$ ipython --no-banner

In [1]: import numpy as np

In [2]: import numpy.linalg as la

In [3]: np.set_printoptions(precision=2, suppress=True, linewidth=140, floatmode="fixed")

In [4]: J = np.load("x.npy")

In [5]: J
Out[5]: 
array([[1, 0, 1, 3],
       [0, 1, 0, 1],
       [1, 0, 1, 0],
       [3, 1, 0, 1]])

In [6]: x0 = np.array([4, -4, 5, 2])

In [7]: la.norm(J @ x0) <= la.norm(J, 2) * la.norm(x0) + 1e-9
Out[7]: np.True_

In [8]: J @ np.eye(4)[0]
Out[8]: array([1.00, 0.00, 1.00, 3.00])

In [9]: np.sign((J @ x0).round(6))
Out[9]: array([ 1, -1,  1,  1])

In [10]: x0 = np.array([1, 1, 0, 2])

In [11]: h = np.maximum(J @ x0, 0)

In [12]: h
Out[12]: array([7, 3, 1, 6])

In [13]: np.flatnonzero(h > 1e-9)
Out[13]: array([0, 1, 2, 3])

In [14]: x0 = np.array([-4, -1, 3, 5])

In [15]: y = J @ x0

In [16]: y
Out[16]: array([14,  4, -1, -8])

In [17]: la.solve(J.T, J[1])
Out[17]: array([0.00, 1.00, 0.00, 0.00])

In [18]: np.trace(J)
Out[18]: np.int64(4)

In [19]: round(float(np.abs(la.eigvals(J)).max()), 2)
Out[19]: 4.3

In [20]: feats = np.load("data.npy")

In [21]: feats
Out[21]: 
array([[-14.74, -22.77,  37.33,  25.10, -41.08],
       [-14.01, -21.68,  35.72,  24.34, -39.32],
       [-10.88, -17.09,  28.80,  20.97, -31.72],
       [ -6.72, -11.14,  19.53,  16.09, -21.48],
       [ -5.92, -10.02,  17.72,  15.08, -19.47],
       [ -3.74,  -7.01,  12.73,  12.11, -13.93],
       [ -0.58,  -2.67,   4.96,   6.58,  -5.25],
       [  0.21,  -1.46,   2.54,   4.31,  -2.56],
       [  0.42,  -1.01,   1.61,   3.23,  -1.54],
       [  0.20,  -0.14,   0.10,   0.46,  -0.04],
       [ -1.96,   1.54,   0.11,  -1.97,  -0.95],
       [ -2.91,   2.80,   0.11,  -2.42,  -1.49],
       [ -6.56,  18.65,  -5.40,  -3.31,   0.05],
       [ -6.80,  32.39, -12.68,  -3.59,   4.96],
       [ -6.69,  36.17, -14.86,  -3.68,   6.55]])

In [22]: Xc = feats - feats.mean(axis=0)

In [23]: V = la.svd(Xc)[2][:3]

In [24]: out = Xc - Xc @ V.T @ V

In [25]: (Xc @ V.T).std(axis=0)
Out[25]: array([28.72,  7.97,  2.18])

In [26]: np.abs(np.diag(la.qr(feats)[1])) > 1e-9
Out[26]: array([ True,  True,  True, False, False])

In [27]: np.allclose(feats[:-1].T @ la.lstsq(feats[:-1].T, feats[-1])[0], feats[-1])
Out[27]: True

In [28]: feats @ la.pinv(feats) @ feats
Out[28]: 
array([[-14.74, -22.77,  37.33,  25.10, -41.08],
       [-14.01, -21.68,  35.72,  24.34, -39.32],
       [-10.88, -17.09,  28.80,  20.97, -31.72],
       [ -6.72, -11.14,  19.53,  16.09, -21.48],
       [ -5.92, -10.02,  17.72,  15.08, -19.47],
       [ -3.74,  -7.01,  12.73,  12.11, -13.93],
       [ -0.58,  -2.67,   4.96,   6.58,  -5.25],
       [  0.21,  -1.46,   2.54,   4.31,  -2.56],
       [  0.42,  -1.01,   1.61,   3.23,  -1.54],
       [  0.20,  -0.14,   0.10,   0.46,  -0.04],
       [ -1.96,   1.54,   0.11,  -1.97,  -0.95],
       [ -2.91,   2.80,   0.11,  -2.42,  -1.49],
       [ -6.56,  18.65,  -5.40,  -3.31,   0.05],
       [ -6.80,  32.39, -12.68,  -3.59,   4.96],
       [ -6.69,  36.17, -14.86,  -3.68,   6.55]])
